$ ipython --no-banner

In [1]: import numpy as np

In [2]: import numpy.linalg as la

In [3]: np.set_printoptions(precision=2, suppress=True, linewidth=140, sign=" ")

In [4]: F = np.loadtxt("m.csv", delimiter=",")

In [5]: print(F)
[[ 1.2  -1.91  0.25]
 [ 0.87 -1.64  0.25]
 [ 1.1  -2.13  0.17]
 [ 0.59 -2.07 -0.4 ]
 [ 0.96 -2.31  0.28]
 [ 1.   -2.02  0.18]
 [ 0.8  -1.8   0.01]
 [ 1.02 -2.5   0.1 ]
 [ 5.56 -2.14  1.32]
 [ 4.86 -1.32  0.73]
 [ 5.45 -1.86  1.06]
 [ 5.19 -2.42  1.5 ]
 [ 4.66 -2.02  1.19]
 [ 4.85 -2.    1.14]
 [ 5.06 -1.71  1.5 ]
 [ 5.41 -2.31  0.84]
 [ 4.11  0.79  3.22]
 [ 3.35  1.11  3.73]
 [ 3.97  0.72  2.59]
 [ 3.76  1.1   2.84]
 [ 4.02  1.21  2.53]
 [ 3.77  1.02  3.11]
 [ 3.8   1.13  2.78]
 [ 4.11  1.56  3.2 ]]

In [6]: cen = (F - F.mean(axis=0)) / F.std(axis=0)

In [7]: print(np.argwhere(np.abs(cen) > 2))
[]

In [8]: coef = la.lstsq(np.delete(cen, 2, axis=1), cen[:, 2])[0]

In [9]: print(round(float(1 - np.var(cen[:, 2] - np.delete(cen, 2, axis=1) @ coef)), 2))
0.92

In [10]: print(np.abs(coef).argmax())
1

In [11]: A2 = np.c_[F[:, :2] @ np.array([[-2, 1], [2, 2]]), np.array([-8, 8, -4, 4, -6, -8, 0, -4, 8, 5, -9, -4, -8, -1, 8, 3, 4, -7, 9, 6, -7, 6, 8, -5])]

In [12]: print(A2)
[[ -6.22  -2.62  -8.  ]
 [ -5.02  -2.41   8.  ]
 [ -6.46  -3.16  -4.  ]
 [ -5.32  -3.55   4.  ]
 [ -6.54  -3.66  -6.  ]
 [ -6.04  -3.04  -8.  ]
 [ -5.2   -2.8    0.  ]
 [ -7.04  -3.98  -4.  ]
 [-15.4    1.28   8.  ]
 [-12.36   2.22   5.  ]
 [-14.62   1.73  -9.  ]
 [-15.22   0.35  -4.  ]
 [-13.36   0.62  -8.  ]
 [-13.7    0.85  -1.  ]
 [-13.54   1.64   8.  ]
 [-15.44   0.79   3.  ]
 [ -6.64   5.69   4.  ]
 [ -4.48   5.57  -7.  ]
 [ -6.5    5.41   9.  ]
 [ -5.32   5.96   6.  ]
 [ -5.62   6.44  -7.  ]
 [ -5.5    5.81   6.  ]
 [ -5.34   6.06   8.  ]
 [ -5.1    7.23  -5.  ]]

In [13]: print(la.matrix_rank(np.c_[F, A2]))
4

In [14]: K = np.load("run0.npy")

In [15]: print(K)
[[ 1.  0.  1.  0.]
 [ 1.  1.  1. -3.]
 [ 0.  0.  3. -3.]
 [ 0.  0.  1. -1.]]

In [16]: print(round(float(la.norm(K, 2) / la.norm(K)), 2))
0.94

In [17]: print(np.argsort(-la.norm(K, axis=0).round(6), kind="stable")[:3])
[ 3  2  0]

In [18]: print(la.matrix_rank(K, rtol=0.1))
3

In [19]: print(np.unique(K.round(6), axis=0).shape)
(4, 4)

In [20]: print(np.abs(np.diag(la.qr(K)[1])) > 1e-9)
[ True  True  True False]

In [21]: print(np.round(K @ la.pinv(K) @ K, 2) + 0)
[[ 1.  0.  1.  0.]
 [ 1.  1.  1. -3.]
 [ 0.  0.  3. -3.]
 [ 0.  0.  1. -1.]]

In [22]: print(np.allclose(K[:-1].T @ la.lstsq(K[:-1].T, K[-1])[0], K[-1]))
True

In [23]: print(round(np.trace(la.pinv(K) @ K), 2))
3.0
